% python3 -q
>>> import numpy as np
>>> np.set_printoptions(suppress=True, linewidth=160)
>>> M = np.array([[2.0, 0.0, 0.0], [3.0, -1.0, 0.0], [0.0, 0.0, 3.0]])
>>> np.flatnonzero(np.linalg.matrix_power((M != 0) + (M.T != 0) + np.eye(3), 3)[2])
array([2])
>>> np.round(np.sort(np.linalg.eigvals(M).real), 2)
array([-1.,  2.,  3.])
>>> (np.linalg.matrix_power((M != 0) + (M.T != 0) + np.eye(3), 3) > 0).astype(int)
array([[1, 1, 0],
       [1, 1, 0],
       [0, 0, 1]])
>>> round(np.linalg.det(M), 2)
np.float64(-6.0)
>>> (M != 0).astype(int)
array([[1, 0, 0],
       [1, 1, 0],
       [0, 0, 1]])
>>> u = np.array([0, -1])
>>> np.array([np.convolve(row, u, "same") for row in M])
array([[ 0., -2.,  0.],
       [ 0., -3.,  1.],
       [ 0.,  0.,  0.]])
>>> M @ M
array([[4., 0., 0.],
       [3., 1., 0.],
       [0., 0., 9.]])
>>> np.round(np.linalg.det(M), 2)
np.float64(-6.0)
>>> np.round(np.abs(np.linalg.eigvals(M)).max(), 2)
np.float64(3.0)
>>> m1 = np.load("test19.npy")
>>> m1
array([[ 5,  0,  0],
       [ 5,  4,  0],
       [ 5,  1, -4]])
>>> # triangular, det is the product of the diagonal
>>> u = np.array([8, -7, -9])
>>> out = m1 + np.outer(u, np.eye(3)[0])
>>> out
array([[13.,  0.,  0.],
       [-2.,  4.,  0.],
       [-4.,  1., -4.]])
>>> np.linalg.matrix_rank(out - m1)
np.int64(1)
>>> x = np.array([-4, -8, -3])
>>> y = m1 @ x
>>> coef, lr = np.zeros(3), 1 / np.linalg.norm(m1, 2) ** 2
>>> for i in range(5):
...     coef -= lr * m1.T @ (m1 @ coef - y)
...     if i % 1 == 0: print(i, round(np.linalg.norm(m1 @ coef - y), 2))
... 
0 22.78
1 19.73
2 17.11
3 14.85
4 12.91
>>> coef.round(2)
array([-4.72, -4.57, -1.25])
>>> x = np.array([0, 1, -1])
>>> y = m1 @ x
>>> y
array([0, 4, 5])
>>> np.round(np.linalg.solve(m1, m1[:, 1]), 2)
array([ 0.,  1., -0.])
>>> out = m1 / np.sqrt((m1 ** 2).mean(axis=1, keepdims=True))
>>> np.round(np.linalg.norm(out, axis=1), 2)
array([1.73, 1.73, 1.73])
>>> np.round(m1 - m1.mean(axis=1, keepdims=True), 2)
array([[ 3.33, -1.67, -1.67],
       [ 2.  ,  1.  , -3.  ],
       [ 4.33,  0.33, -4.67]])
>>> F = np.array([[-9, 1, 0], [1, -7, 2], [-3, 5, 9], [-5, 1, -8]])
>>> F[2] = F[1]
>>> F
array([[-9,  1,  0],
       [ 1, -7,  2],
       [ 1, -7,  2],
       [-5,  1, -8]])
>>> # rows 1 and 2 are equal
>>> proj = F @ np.linalg.solve(F.T @ F, F.T)
>>> np.round((np.eye(4) - proj) @ F, 2) + 0
array([[0., 0., 0.],
       [0., 0., 0.],
       [0., 0., 0.],
       [0., 0., 0.]])
>>> proj.round(2) + 0
array([[1. , 0. , 0. , 0. ],
       [0. , 0.5, 0.5, 0. ],
       [0. , 0.5, 0.5, 0. ],
       [0. , 0. , 0. , 1. ]])
>>> np.round(np.diag(proj), 2)
array([1. , 0.5, 0.5, 1. ])
>>> u = np.array([-2, 2, -2]) + 0.5
>>> arr = np.eye(3) - 2 * np.outer(u, u) / (u @ u)
>>> arr.round(2)
array([[ 0.58,  0.7 , -0.42],
       [ 0.7 , -0.16,  0.7 ],
       [-0.42,  0.7 ,  0.58]])
>>> proj = np.triu(np.array([[-1, -5, -5], [5, -4, -4], [-5, -2, 0]]), 1) + np.eye(3)
>>> out = proj @ arr @ np.linalg.inv(proj)
>>> round(float(np.trace(out)), 2), np.round(np.trace(arr), 2)
(1.0, np.float64(1.0))
>>> np.round(proj @ arr - arr @ proj, 2)
array([[-1.4 ,  0.23, -0.7 ],
       [ 1.67,  0.7 ,  0.51],
       [ 0.  , -2.09,  0.7 ]])
>>> feats = np.loadtxt("case9.csv", delimiter=",")
>>> feats
array([[ 3.88, -3.13,  3.42],
       [ 0.03, -0.34,  0.22],
       [-2.11,  2.43, -0.9 ],
       [-2.6 , -1.82, -5.72],
       [ 1.56, -2.45,  1.2 ],
       [ 1.06,  0.34,  3.18],
       [-0.87, -2.38, -3.12],
       [ 2.21, -2.19,  1.51],
       [ 4.15, -4.54,  1.94],
       [ 4.17, -5.09,  2.7 ],
       [ 2.22,  1.18,  5.42],
       [ 0.23,  0.06,  0.09],
       [-0.19,  0.13, -0.62],
       [-2.49, -1.81, -5.48],
       [ 3.44, -1.8 ,  3.91],
       [-2.69, -2.13, -5.43],
       [ 2.71,  1.52,  5.17],
       [-3.  ,  2.1 , -4.11],
       [-2.73,  4.64, -0.32],
       [-0.1 ,  0.38,  0.01],
       [-2.68, -1.72, -5.38],
       [ 0.47, -0.1 , -0.03],
       [-0.97, -2.65, -3.72]])
>>> Ac = feats - feats.mean(axis=0)
>>> vecs = np.linalg.svd(Ac)[2][:2]
>>> out = Ac - Ac @ vecs.T @ vecs
>>> np.round((Ac @ vecs.T).std(axis=0), 2)
array([4.05, 2.45])
>>> np.linalg.norm(out, axis=1).round(6).argmax()
np.int64(17)
>>> feats @ feats
Traceback (most recent call last):
  File "<python-input-54>", line 1, in <module>
    feats @ feats
    ~~~~~~^~~~~~~
ValueError: matmul: Input operand 1 has a mismatch in its core dimension 0, with gufunc signature (n?,k),(k,m?)->(n?,m?) (size 23 is different from 3)
>>> gram = feats.T @ feats
>>> (feats @ feats.T).shape
(23, 23)
>>> np.round(np.linalg.eigvalsh(gram)[::-1], 2)
array([377.65, 157.3 ,   1.63])
>>> np.round(np.linalg.svd(feats, compute_uv=False) ** 2, 2)
array([377.65, 157.3 ,   1.63])
>>> np.allclose(gram, gram.T)
True
>>> A = np.array([[1, 1, -1, -1, 1, 1, -1, -1],
...     [1, 1, 1, 1, -1, -1, -1, -1],
...     [1, -1, 1, -1, 1, -1, 1, -1]])
>>> A
array([[ 1,  1, -1, -1,  1,  1, -1, -1],
       [ 1,  1,  1,  1, -1, -1, -1, -1],
       [ 1, -1,  1, -1,  1, -1,  1, -1]])
>>> rng = np.random.default_rng(171)
>>> out = A + rng.integers(-2, 3, (3, 1)) @ rng.integers(-2, 3, (1, 8))
>>> out
array([[ 2,  1, -1, -1,  0,  1,  1, -2],
       [-1,  1,  1,  1,  1, -1, -5,  1],
       [ 2, -1,  1, -1,  0, -1,  3, -2]])
>>> np.round(np.linalg.svd(out - A, compute_uv=False), 2) + 0
array([6.48, 0.  , 0.  ])
>>> out - A
array([[ 1,  0,  0,  0, -1,  0,  2, -1],
       [-2,  0,  0,  0,  2,  0, -4,  2],
       [ 1,  0,  0,  0, -1,  0,  2, -1]])
>>> gram = A.T @ A
>>> np.round(np.linalg.eigvalsh(gram)[::-1], 2) + 0
array([8., 8., 8., 0., 0., 0., 0., 0.])
>>> np.allclose(gram, gram.T)
True
>>> np.diag(gram)
array([3, 3, 3, 3, 3, 3, 3, 3])
>>> np.linalg.matrix_rank(gram)
np.int64(3)
>>> gram
array([[ 3,  1,  1, -1,  1, -1, -1, -3],
       [ 1,  3, -1,  1, -1,  1, -3, -1],
       [ 1, -1,  3,  1, -1, -3,  1, -1],
       [-1,  1,  1,  3, -3, -1, -1,  1],
       [ 1, -1, -1, -3,  3,  1,  1, -1],
       [-1,  1, -3, -1,  1,  3, -1,  1],
       [-1, -3,  1, -1,  1, -1,  3,  1],
       [-3, -1, -1,  1, -1,  1,  1,  3]])
>>> (A @ A.T).shape
(3, 3)
>>> u = np.array([3, 0, 2, -3])
>>> r1 = np.array([5, -8])
>>> E = u[:, None] + r1[None, :]
>>> E
array([[  8,  -5],
       [  5,  -8],
       [  7,  -6],
       [  2, -11]])
>>> theta = np.radians(120)
>>> r_ = np.eye(2)
>>> r_[0, 0] = r_[1, 1] = np.cos(theta)
>>> r_[0, 1], r_[1, 0] = -np.sin(theta), np.sin(theta)
>>> r_.round(2)
array([[-0.5 , -0.87],
       [ 0.87, -0.5 ]])
>>> out = E @ r_.T
>>> np.round(np.abs(out - E).max(axis=0), 2)
array([ 7.67, 18.23])
>>> np.allclose(E @ E.T, out @ out.T)
True
>>> round(float(np.linalg.det(r_)), 2), np.round(np.trace(r_), 2)
(1.0, np.float64(-1.0))
>>> np.round(np.linalg.svd(E, compute_uv=False), 2), np.round(np.linalg.svd(out, compute_uv=False), 2)
(array([18.63,  6.4 ]), array([18.63,  6.4 ]))
>>> np.allclose(np.linalg.norm(E, axis=1), np.linalg.norm(out, axis=1))
True
>>> out.round(2)
array([[0.33, 9.43],
       [4.43, 8.33],
       [1.7 , 9.06],
       [8.53, 7.23]])
>>> out = E + rng.integers(-2, 3, (4, 1)) @ rng.integers(-2, 3, (1, 2))
>>> out
array([[  8,  -5],
       [  5,  -8],
       [  7,  -6],
       [  2, -11]])
>>> out - E
array([[0, 0],
       [0, 0],
       [0, 0],
       [0, 0]])
>>> O, r_ = np.linalg.qr(out)
>>> round(abs(r_[0, 0]), 2), round(float(np.linalg.norm(out[:, 0])), 2)
(np.float64(11.92), 11.92)
>>> np.round(np.trace(O @ O.T), 2)
np.float64(2.0)
>>> out = np.array([[3, 2, 0], [1, 0, 1]])
>>> np.linalg.matrix_rank(np.vstack([E, out.T]))
np.int64(2)
>>> np.einsum("ij,ij->i", E, E)
array([ 89,  89,  85, 125])
>>> np.einsum("ik,kj->ij", E, out)
array([[ 19,  16,  -5],
       [  7,  10,  -8],
       [ 15,  14,  -6],
       [ -5,   4, -11]])
>>> X = np.array([[8, -5], [3, -1], [-7, 8]])
>>> X[:, 0] = 3 * X[:, 1]
>>> X
array([[-15,  -5],
       [ -3,  -1],
       [ 24,   8]])
>>> Uu, sigma, vt = np.linalg.svd(X)
>>> vecs = vt[:(sigma > 1e-8).sum()]
>>> x = X[1] + 2 * X[2] + rng.integers(2) * np.eye(2)[0]
>>> x
array([46., 15.])
>>> np.round(np.diag(vecs.T @ vecs), 2)
array([0.9, 0.1])
>>> out = X / np.sqrt((X ** 2).mean(axis=1, keepdims=True))
>>> np.linalg.matrix_rank(X - X.mean(axis=1, keepdims=True))
np.int64(1)
>>> np.linalg.matrix_rank(out) == np.linalg.matrix_rank(X)
np.True_
>>> np.round(np.linalg.norm(out, axis=1), 2)
array([1.41, 1.41, 1.41])
>>> X - X.mean(axis=1, keepdims=True)
array([[-5.,  5.],
       [-1.,  1.],
       [ 8., -8.]])
>>> out[1].round(2)
array([-1.34, -0.45])
>>> r = np.linalg.matrix_rank(X)
>>> r
np.int64(1)
>>> ns = np.linalg.svd(X)[2][r:].T
>>> X @ ns
array([[0.],
       [0.],
       [0.]])
>>> np.round(ns @ ns.T, 2)
array([[ 0.1, -0.3],
       [-0.3,  0.9]])
>>> np.round(ns[:, 0] / ns[np.abs(ns[:, 0]).round(6).argmax(), 0], 2)
array([-0.33,  1.  ])
>>> out = A / np.linalg.norm(A, axis=1, keepdims=True)
>>> gram = out @ out.T
>>> np.degrees(np.arccos(np.clip(gram[1, 2], -1, 1)))
np.float64(90.0)
>>> np.argwhere(np.triu(np.abs(gram) > 0.95, 1))
array([], shape=(0, 2), dtype=int64)
>>> (gram - 2 * np.eye(3)).round(6).argmax(axis=1)
array([1, 0, 0])
>>> gram.round(2) + 0
array([[1., 0., 0.],
       [0., 1., 0.],
       [0., 0., 1.]])
